In [1]: import numpy as np

In [2]: np.set_printoptions(suppress=True, linewidth=100)

In [3]: def tidy(a):
   ...:     return np.round(a, 1) + 0
   ...: 

In [4]: mat = np.loadtxt("run0.csv", delimiter=",")

In [5]: mat
Out[5]: 
array([[  4.,   8.,   2.,  -8., -10.],
       [  8.,  16.,   4., -16., -20.],
       [  2.,   4.,   1.,  -4.,  -5.],
       [ -8., -16.,  -4.,  16.,  20.],
       [-10., -20.,  -5.,  20.,  25.]])

In [6]: np.linalg.lstsq(mat[:-1].T, mat[-1])[2]
Out[6]: np.int32(1)

In [7]: np.unique(mat.round(6), axis=0).shape
Out[7]: (5, 5)

In [8]: tidy(np.trace(np.linalg.pinv(mat) @ mat))
Out[8]: np.float64(1.0)

In [9]: np.allclose(mat[:-1].T @ np.linalg.lstsq(mat[:-1].T, mat[-1])[0], mat[-1])
Out[9]: True

In [10]: ev, V = np.linalg.eigh(mat)

In [11]: x0 = np.array([0, 5, 5, 1, 2])

In [12]: x0 @ mat @ x0 / (x0 @ x0), tidy(ev[0]), tidy(ev[-1])
Out[12]: (np.float64(2.2), np.float64(0.0), np.float64(62.0))

In [13]: x0 @ mat @ x0
Out[13]: np.float64(121.0)

In [14]: (np.sign(V[:, -1].round(6)) == np.sign(V[0, -1].round(6))).astype(int)
Out[14]: array([1, 1, 1, 0, 0])

In [15]: np.abs(mat).sum(axis=1).max(), tidy(np.abs(ev).max())
Out[15]: (np.float64(80.0), np.float64(62.0))

In [16]: arr = np.load("a.npy")

In [17]: tidy(arr)
Out[17]: 
array([[ -0.8,   5.8,  -7.2,  -7.4],
       [ -0.5,   7.4,  -7. ,  -6.6],
       [  1. ,   7.7, -14.2,  -2.1],
       [ -0.3,   8.1,  -7.6,  -5.8],
       [  0. ,   5.4, -11.6,  -5. ],
       [  0.4,   8.6, -10.1,  -3.9],
       [  1.8,  14. , -12.2,   0.5],
       [ -0.8,   3. , -10. ,  -7.4],
       [  0.4,   5.6, -13.2,  -3.9],
       [ -0.3,   4.8, -10.9,  -5.8],
       [  1.1,   9.2, -13.5,  -1.6],
       [ -0.2,   9.6,  -6.3,  -5.7],
       [  1.2,  12.9, -10.1,  -1.4],
       [  0.6,   9.7, -10.4,  -3.2],
       [ -0.3,   6.1,  -9.2,  -6. ],
       [ -0.3,   4.5, -11.2,  -5.8]])

In [18]: left, sigma, Vt = np.linalg.svd(arr)

In [19]: V = Vt[:(sigma > 1e-8).sum()]

In [20]: rng = np.random.default_rng(4401)

In [21]: x0 = arr[9] + 3 * arr[3] + rng.integers(2) * np.eye(4)[2]

In [22]: tidy(x0)
Out[22]: array([ -1.1,  28.9, -33.8, -23.2])

In [23]: np.linalg.matrix_rank(np.vstack([arr, x0]))
Out[23]: np.int64(3)

In [24]: tidy(np.linalg.norm(x0 - V.T @ V @ x0))
Out[24]: np.float64(0.0)

In [25]: tidy(np.diag(V.T @ V))
Out[25]: array([0.1, 1. , 1. , 1. ])

In [26]: np.allclose(V.T @ V @ x0, x0)
Out[26]: True
